>>> import numpy as np
>>> np.set_printoptions(suppress=True, linewidth=200)
>>> def rd(a):
...     return np.round(a, 2) + 0
... 
>>> K = np.array([[-1, -1, -1], [-1, -2, -2], [-1, -2, -3]])
>>> K
array([[-1, -1, -1],
       [-1, -2, -2],
       [-1, -2, -3]])
>>> w, vecs = np.linalg.eigh(K)
>>> x = np.array([1, 2, 0])
>>> np.abs(K).sum(axis=1).max(), rd(np.abs(w).max())
(np.int64(6), np.float64(5.05))
>>> vecs * np.maximum(w, 0) @ vecs.T
array([[0., 0., 0.],
       [0., 0., 0.],
       [0., 0., 0.]])
>>> rd(np.abs(np.linalg.eigvals(K)).max())
np.float64(5.05)
>>> np.trace(K)
np.int64(-6)
>>> np.linalg.matrix_power(K, 4)
array([[ 70, 126, 157],
       [126, 227, 283],
       [157, 283, 353]])
>>> rd(np.sort(np.abs(np.linalg.eigvals(K))))
array([0.31, 0.64, 5.05])
>>> np.allclose(K @ K.T, K.T @ K)
True
>>> (K - K.T) / 2
array([[0., 0., 0.],
       [0., 0., 0.],
       [0., 0., 0.]])
>>> (K + K.T) / 2
array([[-1., -1., -1.],
       [-1., -2., -2.],
       [-1., -2., -3.]])
>>> X = np.loadtxt("w.csv", delimiter=",")
>>> rd(X)
array([[-0.99, -0.01, -0.13],
       [ 0.07, -0.87, -0.48],
       [-0.11, -0.48,  0.87]])
>>> x = np.array([-1, 1, -1])
>>> rd(X.T @ (X @ x))
array([-1.,  1., -1.])
>>> rd(np.abs(np.linalg.eigvals(X)))
array([1., 1., 1.])
>>> rd(np.sort(np.abs(np.degrees(np.angle(np.linalg.eigvals(X))))))
array([  0.  , 177.59, 177.59])
>>> 3 - np.linalg.matrix_rank(X - np.eye(3), tol=1e-8)
np.int64(1)
>>> r0 = np.array([3, 2, 0])
>>> out = X + np.outer(r0, np.eye(3)[1])
>>> np.linalg.matrix_rank(out - X)
np.int64(1)
>>> np.linalg.matrix_rank(np.linalg.inv(out) - np.linalg.inv(X), tol=1e-8)
np.int64(1)
>>> rd(np.linalg.det(out) / np.linalg.det(X)), rd(1 + np.linalg.solve(X, r0)[1])
(np.float64(-0.78), np.float64(-0.78))
>>> P = np.triu(np.array([[2, -1, 2], [-1, 1, -2], [0, -1, 2]]), 1) + np.eye(3)
>>> out = P @ X @ np.linalg.inv(P)
>>> rd(np.poly(out))
array([ 1.,  1., -1., -1.])
>>> rd(P @ X - X @ P)
array([[-0.28, -1.09,  4.18],
       [ 0.21,  1.04, -3.63],
       [ 0.  , -0.11, -0.76]])
>>> rng = np.random.default_rng(3357)
>>> labels = rng.permutation(3)
>>> out = X[:, labels] * rng.choice([-1, 1], 3)
>>> rd(out)
array([[ 0.13, -0.01,  0.99],
       [ 0.48, -0.87, -0.07],
       [-0.87, -0.48,  0.11]])
>>> left, _, vt = np.linalg.svd(X.T @ out)
>>> rd(left @ vt)
array([[ 0.,  0., -1.],
       [ 0.,  1.,  0.],
       [-1.,  0.,  0.]])
>>> labels
array([2, 1, 0])
>>> def softmax(z):
...     e = np.exp(z - z.max(axis=-1, keepdims=True))
...     return e / e.sum(axis=-1, keepdims=True)
... 
>>> softmax(X).sum(axis=1)
array([1., 1., 1.])
>>> rd(softmax(X[2] + -2))
array([0.23, 0.16, 0.61])
>>> rd(softmax(10 * X[2]))
array([0., 0., 1.])
>>> S = X @ X.T / np.sqrt(3)
>>> softmax(S).round(6).argmax(axis=1)
array([0, 1, 2])
>>> rd(softmax(S)[2] @ X)
array([-0.29, -0.46,  0.25])
>>> M = np.loadtxt("sample4.csv", delimiter=",")
>>> rd(M)
array([[ 2.1 ,  0.85, -1.58, -1.17],
       [-0.13,  1.38, -2.54, -0.78],
       [ 1.36, -1.27,  2.33,  0.33],
       [ 0.76, -1.36,  2.5 ,  0.57],
       [ 2.6 ,  0.47, -0.9 , -1.1 ],
       [ 0.06, -1.38,  2.54,  0.8 ],
       [ 2.49,  0.57, -1.09, -1.13],
       [-2.83, -0.12,  0.26,  0.96],
       [ 2.15, -1.01,  1.84, -0.07],
       [ 2.85,  0.06, -0.15, -0.93],
       [ 2.57, -0.73,  1.32, -0.37],
       [-2.05, -0.88,  1.64,  1.17],
       [-2.61,  0.69, -1.25,  0.41],
       [-1.61,  1.21, -2.21, -0.22],
       [-0.28, -1.36,  2.51,  0.9 ],
       [ 2.41,  0.64, -1.21, -1.14]])
>>> rd(np.linalg.norm(X, axis=0))
array([1., 1., 1.])
>>> rd(np.linalg.svd(X, compute_uv=False))
array([1., 1., 1.])
>>> rd(X.T @ X)
array([[1., 0., 0.],
       [0., 1., 0.],
       [0., 0., 1.]])
>>> rd(np.linalg.pinv(X))
array([[-0.99,  0.07, -0.11],
       [-0.01, -0.87, -0.48],
       [-0.13, -0.48,  0.87]])
>>> out = M / np.sqrt((M ** 2).mean(axis=1, keepdims=True))
>>> np.linalg.matrix_rank(out) == np.linalg.matrix_rank(M)
np.True_
>>> np.argsort(-np.linalg.norm(M, axis=0).round(6), kind="stable")[:3]
array([0, 2, 1])
>>> out = M + rng.integers(-2, 3, (16, 2)) @ rng.integers(-2, 3, (2, 4))
>>> rd(out)
array([[ 2.1 ,  0.85, -1.58, -1.17],
       [ 2.87,  0.38, -1.54, -1.78],
       [-4.64,  0.73,  0.33,  2.33],
       [-2.24,  0.64,  3.5 ,  2.57],
       [ 0.6 ,  0.47, -2.9 , -1.1 ],
       [ 2.06, -3.38,  0.54, -1.2 ],
       [-1.51,  1.57, -3.09, -0.13],
       [ 1.17, -2.12,  0.26, -1.04],
       [-1.85,  0.99,  1.84,  1.93],
       [ 1.85,  1.06,  0.85,  0.07],
       [ 0.57,  0.27,  1.32,  0.63],
       [-6.05,  1.12,  1.64,  3.17],
       [ 1.39, -1.31, -1.25, -1.59],
       [-3.61,  1.21, -4.21, -0.22],
       [ 2.72, -3.36,  1.51, -1.1 ],
       [ 6.41, -1.36, -1.21, -3.14]])
>>> np.abs(out - M).sum(axis=1)
array([ 0.,  6., 12.,  8.,  4.,  8.,  8.,  8.,  8.,  4.,  4.,  8.,  8.,  4.,  8.,  8.])
>>> W1 = np.array([[-2, -1, 1, 2, 2],
...     [1, 1, -2, -2, -2],
...     [2, 0, 1, -2, 2],
...     [-1, -1, -1, -1, 0]])
>>> c = np.array([1, 1, -3, 3, -2])
>>> hid = np.maximum(out @ W1 + c, 0)
>>> (hid > 0).astype(int)
array([[0, 1, 0, 1, 0],
       [0, 1, 0, 1, 0],
       [1, 1, 0, 0, 0],
       [1, 1, 0, 0, 0],
       [0, 1, 0, 1, 0],
       [0, 0, 1, 1, 1],
       [0, 1, 0, 1, 0],
       [0, 0, 1, 1, 1],
       [1, 1, 0, 0, 0],
       [1, 1, 0, 1, 1],
       [1, 1, 0, 1, 1],
       [1, 1, 0, 0, 0],
       [0, 0, 1, 1, 1],
       [1, 1, 0, 1, 0],
       [0, 0, 1, 1, 1],
       [0, 0, 1, 1, 1]])
>>> rd((hid > 0).mean(axis=0))
array([0.44, 0.69, 0.31, 0.75, 0.44])
>>> np.linalg.matrix_rank(hid)
np.int64(5)
>>> basis = np.array([[5, 5], [0, 2], [-3, 3], [-1, -4], [-3, 5]])
>>> W1 @ basis
array([[-21,  -7],
       [ 19,  -1],
       [  3,  31],
       [ -1,  -6]])
>>> m1 = np.load("out17.npy")
>>> m1
array([[-2,  0,  0],
       [-2,  0,  0]])
>>> t3 = np.stack([m1, 4 * m1, m1[::-1]])
>>> np.linalg.matrix_rank(t3)
array([1, 1, 1])
>>> np.einsum("bij,cij->bc", t3, t3)
array([[  8,  32,   8],
       [ 32, 128,  32],
       [  8,  32,   8]])
>>> np.linalg.matrix_rank(t3.reshape(3, -1))
np.int64(1)
>>> W0 = np.load("dump.npy")
>>> W0
array([[ -7.  ,   9.11,  -1.07,  -2.16,  -6.05],
       [ -4.89,  -1.18,  -3.02,   1.97,   0.04],
       [  0.96,   5.04,   4.14,  -2.98,   3.  ],
       [  4.18, -17.88,  -7.91,  13.96,  -6.16],
       [ -3.15,   3.07,   1.87,  -3.14,   6.99]])
>>> rd(np.einsum("ij,ji->", W0, W0))
np.float64(236.59)
>>> rd(np.linalg.eigvals(W0))
array([16.23+0.j , -1.29+4.4j, -1.29-4.4j,  2.88+0.j ,  0.37+0.j ])
>>> np.kron(np.eye(2, dtype=int), W0)
array([[ -7.  ,   9.11,  -1.07,  -2.16,  -6.05,  -0.  ,   0.  ,  -0.  ,  -0.  ,  -0.  ],
       [ -4.89,  -1.18,  -3.02,   1.97,   0.04,  -0.  ,  -0.  ,  -0.  ,   0.  ,   0.  ],
       [  0.96,   5.04,   4.14,  -2.98,   3.  ,   0.  ,   0.  ,   0.  ,  -0.  ,   0.  ],
       [  4.18, -17.88,  -7.91,  13.96,  -6.16,   0.  ,  -0.  ,  -0.  ,   0.  ,  -0.  ],
       [ -3.15,   3.07,   1.87,  -3.14,   6.99,  -0.  ,   0.  ,   0.  ,  -0.  ,   0.  ],
       [ -0.  ,   0.  ,  -0.  ,  -0.  ,  -0.  ,  -7.  ,   9.11,  -1.07,  -2.16,  -6.05],
       [ -0.  ,  -0.  ,  -0.  ,   0.  ,   0.  ,  -4.89,  -1.18,  -3.02,   1.97,   0.04],
       [  0.  ,   0.  ,   0.  ,  -0.  ,   0.  ,   0.96,   5.04,   4.14,  -2.98,   3.  ],
       [  0.  ,  -0.  ,  -0.  ,   0.  ,  -0.  ,   4.18, -17.88,  -7.91,  13.96,  -6.16],
       [ -0.  ,   0.  ,   0.  ,  -0.  ,   0.  ,  -3.15,   3.07,   1.87,  -3.14,   6.99]])
